$ ipython --no-banner

In [1]: import numpy as np

In [2]: np.set_printoptions(precision=2, suppress=True, linewidth=120)

In [3]: data = np.diag(5 * np.array([-2, -3, -3])) + np.array([[3, -1, 3], [-3, 0, 3], [1, 2, -3]])

In [4]: data
Out[4]: 
array([[ -7,  -1,   3],
       [ -3, -15,   3],
       [  1,   2, -18]])

In [5]: r0 = np.array([0, 3, 2])

In [6]: Y = data + np.outer(r0, np.eye(3)[0])

In [7]: np.linalg.matrix_rank(Y - data)
Out[7]: np.int64(1)

In [8]: round(np.linalg.det(Y) / np.linalg.det(data), 2), round(float(1 + np.linalg.solve(data, r0)[0]), 2)
Out[8]: (np.float64(0.97), 0.97)

In [9]: x0 = np.array([4, 8, -4])

In [10]: h1 = np.maximum(data @ x0, 0)

In [11]: np.maximum(data @ (3 * x0), 0)
Out[11]: array([  0,   0, 276])

In [12]: np.maximum(data @ x0, 0) - np.maximum(-data @ x0, 0)
Out[12]: array([ -48, -144,   92])

In [13]: evals, V = np.linalg.eig(data)

In [14]: round(float(np.prod(evals)), 2)
Out[14]: -1770.0

In [15]: np.sort(np.linalg.eigvals(np.linalg.inv(data)))
Out[15]: array([-0.15, -0.07, -0.05])

In [16]: np.sort(np.linalg.eigvals(data @ data))
Out[16]: array([ 43.2, 183.4, 395.4])

In [17]: evals
Out[17]: array([ -6.57, -19.88, -13.54])

In [18]: x0 = np.array([1, 4, -2])

In [19]: data @ x0
Out[19]: array([-17, -69,  45])

In [20]: data @ (2 * x0)
Out[20]: array([ -34, -138,   90])

In [21]: (data * x0).sum(axis=1)
Out[21]: array([-17, -69,  45])

In [22]: np.sign((data @ x0).round(6))
Out[22]: array([-1, -1,  1])

In [23]: (data @ x0).argmax()
Out[23]: np.int64(2)

In [24]: np.linalg.matrix_rank(data)
Out[24]: np.int64(3)

In [25]: data.sum(axis=0)
Out[25]: array([ -9, -14, -12])

In [26]: data.sum(axis=1)
Out[26]: array([ -5, -15, -15])

In [27]: data.shape
Out[27]: (3, 3)

In [28]: np.abs(data).max()
Out[28]: np.int64(18)

In [29]: np.count_nonzero(data)
Out[29]: np.int64(9)

In [30]: np.unravel_index(np.abs(data).argmax(), data.shape)
Out[30]: (np.int64(2), np.int64(2))

In [31]: r0 = np.array([-3, -4, -2, 1, 3])

In [32]: E = -1 * np.eye(5) + np.outer(r0, r0)

In [33]: E
Out[33]: 
array([[  8.,  12.,   6.,  -3.,  -9.],
       [ 12.,  15.,   8.,  -4., -12.],
       [  6.,   8.,   3.,  -2.,  -6.],
       [ -3.,  -4.,  -2.,   0.,   3.],
       [ -9., -12.,  -6.,   3.,   8.]])

In [34]: evals, V = np.linalg.eigh(E)

In [35]: x0 = np.array([0, 1, 3, 1, 1])

In [36]: V * np.abs(evals) @ V.T
Out[36]: 
array([[  9.54,  11.38,   5.69,  -2.85,  -8.54],
       [ 11.38,  16.18,   7.59,  -3.79, -11.38],
       [  5.69,   7.59,   4.79,  -1.9 ,  -5.69],
       [ -2.85,  -3.79,  -1.9 ,   1.95,   2.85],
       [ -8.54, -11.38,  -5.69,   2.85,   9.54]])

In [37]: x0 @ E @ x0
Out[37]: np.float64(24.0)

In [38]: x0 @ E @ x0 / (x0 @ x0), round(evals[0], 2), evals[-1]
Out[38]: (np.float64(2.0), np.float64(-1.0), np.float64(38.0))

In [39]: np.linalg.eigvalsh(E[1:, 1:])
Out[39]: array([-1., -1., -1., 29.])

In [40]: (np.sign(V[:, -1].round(6)) == np.sign(V[0, -1].round(6))).astype(int)
Out[40]: array([1, 1, 1, 0, 0])

In [41]: Y = np.array([[1.2, -0.3], [0.5, 0.3], [-0.4, -0.9], [-0.6, 1.9]])

In [42]: basis = np.array([[-1.4, 0.5, 1.1, 0.2, 0.7], [-1.5, -0.8, -0.6, 0.2, 1.0]])

In [43]: J = Y @ basis

In [44]: J
Out[44]: 
array([[-1.23,  0.84,  1.5 ,  0.18,  0.54],
       [-1.15,  0.01,  0.37,  0.16,  0.65],
       [ 1.91,  0.52,  0.1 , -0.26, -1.18],
       [-2.01, -1.82, -1.8 ,  0.26,  1.48]])

In [45]: np.round(np.linalg.norm(J, 1), 2), np.round(np.linalg.norm(J, np.inf), 2)
Out[45]: (np.float64(6.3), np.float64(7.37))

In [46]: round(float(J[1] @ J[0]), 2)
Out[46]: 2.36

In [47]: round(np.linalg.norm(J[1], 1), 2), round(np.linalg.norm(J[1], np.inf), 2)
Out[47]: (np.float64(2.34), np.float64(1.15))

In [48]: round(float(np.linalg.norm(J) ** 2 / np.linalg.norm(J, 2) ** 2), 2)
Out[48]: 1.4

In [49]: r0 = np.array([0, 3, 2])

In [50]: np.cross(J[1, :3], J[0, :3])
Out[50]: array([-0.3 ,  1.27, -0.95])

In [51]: np.polyval(r0, J[1])
Out[51]: array([-1.45,  2.03,  3.11,  2.48,  3.95])
